$ ipython --no-banner

In [1]: import numpy as np

In [2]: from numpy import linalg as LA

In [3]: np.set_printoptions(precision=2, suppress=True, linewidth=140)

In [4]: A = np.load("run10.npy")

In [5]: A
Out[5]: 
array([[ 23.05, -17.19, -38.61,   9.47,   7.61],
       [ 22.94, -17.1 , -38.43,   9.41,   7.56],
       [ 20.24, -14.81, -34.42,   7.92,   6.45],
       [ 13.7 ,  -9.4 , -24.39,   4.43,   3.77],
       [  8.23,  -5.06, -15.5 ,   1.73,   1.57],
       [  7.62,  -4.6 , -14.46,   1.46,   1.33],
       [  6.25,  -3.58, -12.09,   0.86,   0.81],
       [  6.07,  -3.45, -11.77,   0.78,   0.74],
       [  5.25,  -2.86, -10.31,   0.46,   0.44],
       [  4.63,  -2.43,  -9.18,   0.22,   0.22],
       [  3.85,  -1.9 ,  -7.71,  -0.05,  -0.05],
       [  3.7 ,  -1.8 ,  -7.43,  -0.1 ,  -0.1 ],
       [  0.63,  -0.21,  -1.03,  -0.35,  -0.5 ],
       [  0.53,  -0.18,  -0.82,  -0.3 ,  -0.45],
       [  0.36,  -0.14,  -0.51,  -0.21,  -0.34],
       [ -0.18,   0.1 ,   0.15,   0.08,   0.18],
       [ -0.49,   0.32,   0.31,   0.15,   0.45],
       [ -0.82,   0.61,   0.43,   0.15,   0.7 ],
       [ -1.22,   0.98,   0.53,   0.1 ,   0.93],
       [ -2.14,   1.89,   0.75,  -0.17,   1.32],
       [ -2.29,   2.05,   0.79,  -0.22,   1.37],
       [ -2.73,   2.51,   0.91,  -0.4 ,   1.5 ],
       [ -2.75,   2.54,   0.91,  -0.41,   1.5 ],
       [ -3.34,   3.15,   1.08,  -0.66,   1.64],
       [ -3.8 ,   3.65,   1.22,  -0.88,   1.73],
       [ -5.87,   5.87,   1.95,  -1.93,   1.99],
       [-11.78,  12.24,   4.55,  -5.32,   2.07],
       [-11.99,  12.47,   4.66,  -5.44,   2.06],
       [-12.46,  12.98,   4.89,  -5.73,   2.04],
       [-23.68,  25.07,  10.99, -12.69,   1.09],
       [-31.26,  33.21,  15.54, -17.52,   0.11]])

In [6]: # looks like rank 3

In [7]: out = np.array([[-7, -2], [1, -1], [2, -9], [-6, -2], [-6, -2]])

In [8]: LA.matrix_rank(np.vstack([A, out.T]))
Out[8]: np.int64(5)

In [9]: np.einsum("ij->j", A)
Out[9]: array([  10.25,   34.91, -176.99,  -15.16,   49.74])

In [10]: LA.matrix_rank(A @ out)
Out[10]: np.int64(2)

In [11]: D = LA.norm(A[:, None] - A[None], axis=-1)

In [12]: (D + 1e9 * np.eye(31)).round(6).argmin(axis=1)
Out[12]: array([ 1,  0,  1,  4,  5,  4,  7,  6,  9,  8, 11, 10, 13, 12, 13, 16, 15, 16, 17, 20, 19, 22, 21, 24, 23, 24, 27, 26, 27, 30, 29])

In [13]: D.shape
Out[13]: (31, 31)

In [14]: cen = A - A.mean(axis=0)

In [15]: Uu, sigma, Vh = LA.svd(cen, full_matrices=False)

In [16]: np.round(sigma ** 2 / (sigma ** 2).sum(), 2) + 0
Out[16]: array([0.94, 0.05, 0.  , 0.  , 0.  ])

In [17]: round(float((sigma ** 2).sum() ** 2 / (sigma ** 4).sum()), 2)
Out[17]: 1.12

In [18]: np.searchsorted(np.cumsum(sigma ** 2) / (sigma ** 2).sum(), 0.9) + 1
Out[18]: np.int64(1)

In [19]: round(np.abs(A).max(), 2)
Out[19]: np.float64(38.61)

In [20]: round(LA.norm(A), 2)
Out[20]: np.float64(120.58)

In [21]: A.sum(axis=0)
Out[21]: array([  10.25,   34.91, -176.99,  -15.16,   49.74])

In [22]: A.mean(axis=0)
Out[22]: array([ 0.33,  1.13, -5.71, -0.49,  1.6 ])

In [23]: A.shape
Out[23]: (31, 5)

In [24]: data = np.loadtxt("test14.csv", delimiter=",")

In [25]: data
Out[25]: 
array([[8., 0., 1., 0., 0.],
       [0., 2., 0., 7., 3.],
       [2., 0., 0., 0., 0.],
       [0., 7., 0., 8., 2.],
       [0., 7., 0., 2., 8.]])

In [26]: out = LA.invert(data)
---------------------------------------------------------------------------
AttributeError                            Traceback (most recent call last)
Cell In[26], line 1
----> 1 out = LA.invert(data)

AttributeError: module 'numpy.linalg' has no attribute 'invert'

In [27]: out = LA.inv(data)

In [28]: np.allclose(out, data.T)
Out[28]: False

In [29]: (np.abs(out) > 1e-9).astype(int)
Out[29]: 
array([[0, 0, 1, 0, 0],
       [0, 1, 0, 1, 1],
       [1, 0, 1, 0, 0],
       [0, 1, 0, 1, 1],
       [0, 1, 0, 1, 1]])

In [30]: np.round(data @ out, 2) + 0
Out[30]: 
array([[1., 0., 0., 0., 0.],
       [0., 1., 0., 0., 0.],
       [0., 0., 1., 0., 0.],
       [0., 0., 0., 1., 0.],
       [0., 0., 0., 0., 1.]])

In [31]: round(LA.slogdet(data)[0], 2)
Out[31]: np.float64(1.0)

In [32]: np.round(LA.cond(data), 2)
Out[32]: np.float64(64.78)

In [33]: ev, V = LA.eig(data)

In [34]: np.sort(LA.eigvals(data @ data))
Out[34]: array([  0.06,  10.72,  36.  ,  67.94, 233.28])

In [35]: np.argsort(-LA.norm(data, axis=0).round(6), kind="stable")[:3]
Out[35]: array([3, 1, 4])

In [36]: np.round(LA.norm(data, 2) / LA.norm(data), 2)
Out[36]: np.float64(0.82)

In [37]: round(np.log10(LA.cond(data)))
Out[37]: 2

In [38]: np.abs(LA.svd(data)[2][-1])
Out[38]: array([0.12, 0.  , 0.99, 0.  , 0.  ])

In [39]: [round(float(x), 2) for x in LA.svd(data, compute_uv=False)[:3]]
Out[39]: [15.6, 8.3, 6.64]

In [40]: LA.matrix_rank(data, rtol=0.1)
Out[40]: np.int64(4)

In [41]: LA.cond(data) > 100
Out[41]: np.False_

In [42]: M = np.load("w.npy")

In [43]: M
Out[43]: 
array([[-0.07, -0.07,  1.96],
       [-4.32, -4.32, -0.88],
       [-8.33, -8.33, -3.55],
       [ 0.84,  0.84,  2.56],
       [-4.07, -4.07, -0.71],
       [-2.11, -2.11,  0.59],
       [-4.3 , -4.3 , -0.87],
       [ 0.45,  0.45,  2.3 ],
       [ 2.31,  2.31,  3.54],
       [-6.22, -6.22, -2.14],
       [-2.08, -2.08,  0.61],
       [-1.73, -1.73,  0.84],
       [-5.7 , -5.7 , -1.8 ],
       [ 2.28,  2.28,  3.52],
       [ 1.72,  1.72,  3.15],
       [ 2.  ,  2.  ,  3.33],
       [ 2.16,  2.16,  3.44],
       [-1.4 , -1.4 ,  1.07],
       [-0.5 , -0.5 ,  1.67],
       [-1.08, -1.08,  1.28],
       [ 0.74,  0.74,  2.49],
       [ 1.61,  1.61,  3.08],
       [ 0.69,  0.69,  2.46],
       [ 7.28,  7.28,  6.86],
       [ 2.68,  2.68,  3.78],
       [ 7.18,  7.18,  6.79]])

In [44]: # columns 0 and 1 are equal

In [45]: D = LA.norm(M[:, None] - M[None], axis=-1)

In [46]: D[5].round(6).argsort(kind="stable")[:4]
Out[46]: array([ 5, 10, 11, 17])

In [47]: D.shape
Out[47]: (26, 26)

In [48]: np.unravel_index(D.round(6).argmax(), D.shape)
Out[48]: (np.int64(2), np.int64(23))

In [49]: LA.matrix_rank(D ** 2)
Out[49]: np.int64(4)

In [50]: D.mean(axis=1).argmax()
Out[50]: np.int64(2)

In [51]: labels = M[:, 1] > np.median(M[:, 1])

In [52]: r0 = M[labels].mean(axis=0) - M[~labels].mean(axis=0)

In [53]: ((M - M.mean(axis=0)) @ r0 > 0).astype(int)
Out[53]: array([1, 0, 0, 1, 0, 0, 0, 1, 1, 0, 0, 0, 0, 1, 1, 1, 1, 0, 0, 0, 1, 1, 1, 1, 1, 1])

In [54]: labels.astype(int)
Out[54]: array([0, 0, 0, 1, 0, 0, 0, 1, 1, 0, 0, 0, 0, 1, 1, 1, 1, 0, 0, 0, 1, 1, 1, 1, 1, 1])

In [55]: r0
Out[55]: array([5.68, 5.68, 3.79])

In [56]: np.argsort(-np.abs(r0).round(6), kind="stable")
Out[56]: array([0, 1, 2])

In [57]: Uu, sigma, Vh = LA.svd(M)

In [58]: np.argmax(sigma[:-1] / (sigma[1:] + 1e-6)) + 1
Out[58]: np.int64(2)

In [59]: out = Uu[:, :2] @ np.diag(sigma[:2]) @ Vh[:2]

In [60]: round(LA.norm(M - out) / LA.norm(M), 2)
Out[60]: np.float64(0.0)

In [61]: C2 = np.cov(A, rowvar=False)

In [62]: C2.shape
Out[62]: (5, 5)

In [63]: round(float(np.corrcoef(A[:, 4], A[:, 0])[0, 1]), 2)
Out[63]: 0.56

In [64]: np.argwhere(np.triu(np.abs(np.corrcoef(A.T)) > 0.8, 1))
Out[64]: 
array([[0, 1],
       [0, 2],
       [0, 3],
       [1, 2],
       [1, 3],
       [2, 3]])

In [65]: np.round(LA.eigvalsh(C2)[::-1], 2) + 0
Out[65]: array([420.83,  23.72,   2.09,   0.  ,   0.  ])

In [66]: np.polyfit(A[:, 4], A[:, 0], 1)
Out[66]: array([ 3.11, -4.66])

In [67]: m1 = np.loadtxt("mat.csv", delimiter=",")

In [68]: m1.round(2) + 0
Out[68]: 
array([[ 0.68, -0.3 ,  0.19,  0.08,  0.04,  0.19,  0.23],
       [-0.3 ,  0.13, -0.08, -0.03, -0.02, -0.08, -0.1 ],
       [ 0.19, -0.08,  0.05,  0.02,  0.01,  0.05,  0.06],
       [ 0.08, -0.03,  0.02,  0.01,  0.  ,  0.02,  0.03],
       [ 0.04, -0.02,  0.01,  0.  ,  0.  ,  0.01,  0.01],
       [ 0.19, -0.08,  0.05,  0.02,  0.01,  0.05,  0.06],
       [ 0.23, -0.1 ,  0.06,  0.03,  0.01,  0.06,  0.08]])

In [69]: rng = np.random.default_rng(272678)

In [70]: out = data + rng.integers(-2, 3, (5, 4)) @ rng.integers(-2, 3, (4, 5))

In [71]: out
Out[71]: 
array([[ 8.,  0., -1.,  0.,  8.],
       [ 4.,  8.,  0.,  2.,  3.],
       [-4., -6., -3.,  6.,  4.],
       [-4.,  7., -6., 10., 10.],
       [ 4., 13.,  3., -3., 11.]])

In [72]: LA.matrix_rank(out - data, tol=1e-8)
Out[72]: np.int64(4)

In [73]: out - data
Out[73]: 
array([[ 0.,  0., -2.,  0.,  8.],
       [ 4.,  6.,  0., -5.,  0.],
       [-6., -6., -3.,  6.,  4.],
       [-4.,  0., -6.,  2.,  8.],
       [ 4.,  6.,  3., -5.,  3.]])
